$ python -q
>>> import numpy as np
>>> from numpy import linalg as LA
>>> np.set_printoptions(suppress=True, linewidth=120)
>>> rd = lambda a: np.round(a, 1) + 0
>>> r0 = np.array([-3, -5, -4]) + 0.5
>>> mat = np.outer(r0, r0) / (r0 @ r0)
>>> rd(mat)
array([[0.2, 0.3, 0.2],
       [0.3, 0.5, 0.4],
       [0.2, 0.4, 0.3]])
>>> LA.lstsq(mat[:-1].T, mat[-1])[2]
np.int32(1)
>>> np.unique(mat.round(6), axis=0).shape
(3, 3)
>>> rd(mat @ LA.pinv(mat) @ mat)
array([[0.2, 0.3, 0.2],
       [0.3, 0.5, 0.4],
       [0.2, 0.4, 0.3]])
>>> rd(LA.norm(mat, axis=0))
array([0.4, 0.7, 0.6])
>>> rd(LA.norm(mat, axis=1))
array([0.4, 0.7, 0.6])
>>> rd(mat[2] @ mat[1])
np.float64(0.4)
>>> rd(LA.norm(mat[2] - mat[1]))
np.float64(0.2)
>>> W0 = np.load("block17.npy")
>>> W0
array([[0, 0, 0],
       [0, 1, 1],
       [0, 1, 1]])
>>> W1 = np.array([[3, 3, 3, 1, 1, 1], [0, 1, 2, 3, 1, 1], [1, 2, 2, 0, 0, 3]])
>>> beta = np.array([-4, 1, -5, 6, 4, 2])
>>> act = np.maximum(W0 @ W1 + beta, 0)
>>> LA.matrix_rank(act)
np.int64(2)
>>> act
array([[0, 1, 0, 6, 4, 2],
       [0, 4, 0, 9, 5, 6],
       [0, 4, 0, 9, 5, 6]])
>>> basis = np.array([[2, -3], [1, 1], [1, -3], [0, 1], [1, 2], [-1, 3]])
>>> (act @ basis).round(6).argmax(axis=1)
array([1, 1, 1])
>>> np.unique(act.round(6), axis=0).shape
(2, 6)
>>> np.allclose(act[:-1].T @ LA.lstsq(act[:-1].T, act[-1])[0], act[-1])
True
>>> try:
...     LA.inv(act)
... except LA.LinAlgError as e:
...     print(e)
... 
Last 2 dimensions of the array must be square
>>> th = np.radians(60)
>>> r_ = np.eye(3)
>>> r_[0, 0] = r_[2, 2] = np.cos(th)
>>> r_[0, 2], r_[2, 0] = -np.sin(th), np.sin(th)
>>> rd(r_)
array([[ 0.5,  0. , -0.9],
       [ 0. ,  1. ,  0. ],
       [ 0.9,  0. ,  0.5]])
>>> other = W0 @ r_.T
>>> np.allclose(LA.norm(W0, axis=1), LA.norm(other, axis=1))
True
>>> np.allclose(W0 @ W0.T, other @ other.T)
True
>>> rd(np.abs(other - W0).max(axis=0))
array([0.9, 0. , 0.5])
>>> rd(LA.det(r_)), np.trace(r_)
(np.float64(1.0), np.float64(2.0))
>>> rd(other)
array([[ 0. ,  0. ,  0. ],
       [-0.9,  1. ,  0.5],
       [-0.9,  1. ,  0.5]])
>>> U, sv, Vt = LA.svd(mat)
>>> np.argmax(sv[:-1] / (sv[1:] + 1e-6)) + 1
np.int64(1)
>>> other = U[:, :1] @ np.diag(sv[:1]) @ Vt[:1]
>>> rd(LA.norm(mat - other) / LA.norm(mat))
np.float64(0.0)
>>> E = np.array([[-3, -2, -1, 0], [1, 2, 3, 4], [5, 6, 7, 8]])
>>> # looks like rank 2
>>> rank = LA.matrix_rank(mat)
>>> rank
np.int64(1)
>>> null = LA.svd(mat)[2][rank:].T
>>> rd(mat @ null)
array([[0., 0.],
       [0., 0.],
       [0., 0.]])
>>> [int(LA.matrix_rank(np.delete(mat, i, axis=0))) for i in range(3)]
[1, 1, 1]
>>> rd(E @ LA.pinv(E) @ E)
array([[-3., -2., -1.,  0.],
       [ 1.,  2.,  3.,  4.],
       [ 5.,  6.,  7.,  8.]])
>>> LA.lstsq(E[:-1].T, E[-1])[2]
np.int32(2)
>>> np.unique(E.round(6), axis=0).shape
(3, 4)
>>> U, sv, Vt = LA.svd(E)
>>> vecs = Vt[:(sv > 1e-8).sum()]
>>> rng = np.random.default_rng(15366)
>>> x = E[1] + -2 * E[2] + rng.integers(2) * np.eye(4)[2]
>>> x
array([ -9., -10., -11., -12.])
>>> LA.matrix_rank(np.vstack([E, x]))
np.int64(2)
>>> rd(np.diag(vecs.T @ vecs))
array([0.7, 0.3, 0.3, 0.7])
>>> np.allclose(vecs.T @ vecs @ x, x)
True
>>> ev, vecs = LA.eigh(W0)
>>> x = np.array([1, 0, 1])
>>> x @ W0 @ x / (x @ x), ev[0], ev[-1]
(np.float64(0.5), np.float64(0.0), np.float64(2.0))
>>> (np.sign(vecs[:, -1].round(6)) == np.sign(vecs[0, -1].round(6))).astype(int)
array([1, 0, 0])
>>> rd(vecs * np.abs(ev) @ vecs.T)
array([[0., 0., 0.],
       [0., 1., 1.],
       [0., 1., 1.]])
>>> x @ W0 @ x
np.int64(1)
>>> K = np.loadtxt("data.csv", delimiter=",")
>>> K
array([[0., 1., 0., 1.],
       [1., 0., 1., 1.],
       [0., 1., 0., 1.],
       [1., 1., 1., 0.]])
>>> # symmetric
>>> rd(LA.det(K.T))
np.float64(0.0)
>>> np.kron(np.eye(2, dtype=int), K)
array([[0., 1., 0., 1., 0., 0., 0., 0.],
       [1., 0., 1., 1., 0., 0., 0., 0.],
       [0., 1., 0., 1., 0., 0., 0., 0.],
       [1., 1., 1., 0., 0., 0., 0., 0.],
       [0., 0., 0., 0., 0., 1., 0., 1.],
       [0., 0., 0., 0., 1., 0., 1., 1.],
       [0., 0., 0., 0., 0., 1., 0., 1.],
       [0., 0., 0., 0., 1., 1., 1., 0.]])
>>> np.einsum("ii->", K)
np.float64(0.0)
>>> rd(LA.eigvals(K))
array([ 2.6,  0. , -1.6, -1. ])
>>> rd(LA.eigvals(K).sum().real)
np.float64(0.0)
>>> np.einsum("ij,ji->", K, K)
np.float64(10.0)
>>> rd(np.poly(K))
array([ 1.,  0., -5., -4.,  0.])
>>> ev, vecs = LA.eigh(K)
>>> x = np.array([-3, 5, 3, 5])
>>> np.abs(K).sum(axis=1).max(), rd(np.abs(ev).max())
(np.float64(3.0), np.float64(2.6))
>>> rd(vecs * np.maximum(ev, 0) @ vecs.T)
array([[0.5, 0.6, 0.5, 0.6],
       [0.6, 0.8, 0.6, 0.8],
       [0.5, 0.6, 0.5, 0.6],
       [0.6, 0.8, 0.6, 0.8]])
>>> x @ K @ x
np.float64(50.0)
>>> J = np.loadtxt("run1.csv", delimiter=",")
>>> J
array([[0.8, 0. , 0.2],
       [0.5, 0.3, 0.2],
       [0.5, 0. , 0.5]])
>>> # rows sum to 1
>>> x = np.array([8, 3, -3])
>>> J @ np.ones(3)
array([1., 1., 1.])
>>> J @ np.eye(3)[1]
array([0. , 0.3, 0. ])
>>> C2 = J.T @ J
>>> rd(np.diag(C2))
array([1.1, 0.1, 0.3])
>>> LA.matrix_rank(C2)
np.int64(3)
>>> rd(LA.svd(J, compute_uv=False) ** 2)
array([1.4, 0.1, 0.1])
>>> rd(np.sort(np.abs(LA.eigvals(J)))[::-1])
array([1. , 0.3, 0.3])
>>> rd(LA.matrix_power(J, 100))
array([[0.7, 0. , 0.3],
       [0.7, 0. , 0.3],
       [0.7, 0. , 0.3]])
>>> J.sum(axis=1)
array([1., 1., 1.])
>>> pr = np.eye(3)[0]
>>> for _ in range(3):
...     pr = pr @ J
...     print(pr.round(1))
... 
[0.8 0.  0.2]
[0.7 0.  0.3]
[0.7 0.  0.3]
>>> other = np.array([[2, 2], [2, 2], [2, 0], [1, 1]])
>>> LA.matrix_rank(E @ other)
np.int64(2)
>>> other.T @ E.T
array([[-12,  16,  44],
       [-10,  10,  30]])
>>> E @ other
array([[-12, -10],
       [ 16,  10],
       [ 44,  30]])
>>> np.vstack([E, other.T]).shape
(5, 4)
>>> np.einsum("ik,kj->ij", E, other)
array([[-12, -10],
       [ 16,  10],
       [ 44,  30]])
>>> O = J.astype(float).copy()
>>> for j in range(3):
...     O[:, j] -= O[:, :j] @ (O[:, :j].T @ O[:, j])
...     O[:, j] /= LA.norm(O[:, j])
... 
>>> rd(O.T @ J)
array([[1.1, 0.1, 0.5],
       [0. , 0.3, 0. ],
       [0. , 0. , 0.3]])
>>> rd(O)
array([[ 0.7, -0.4, -0.5],
       [ 0.5,  0.9,  0. ],
       [ 0.5, -0.2,  0.8]])
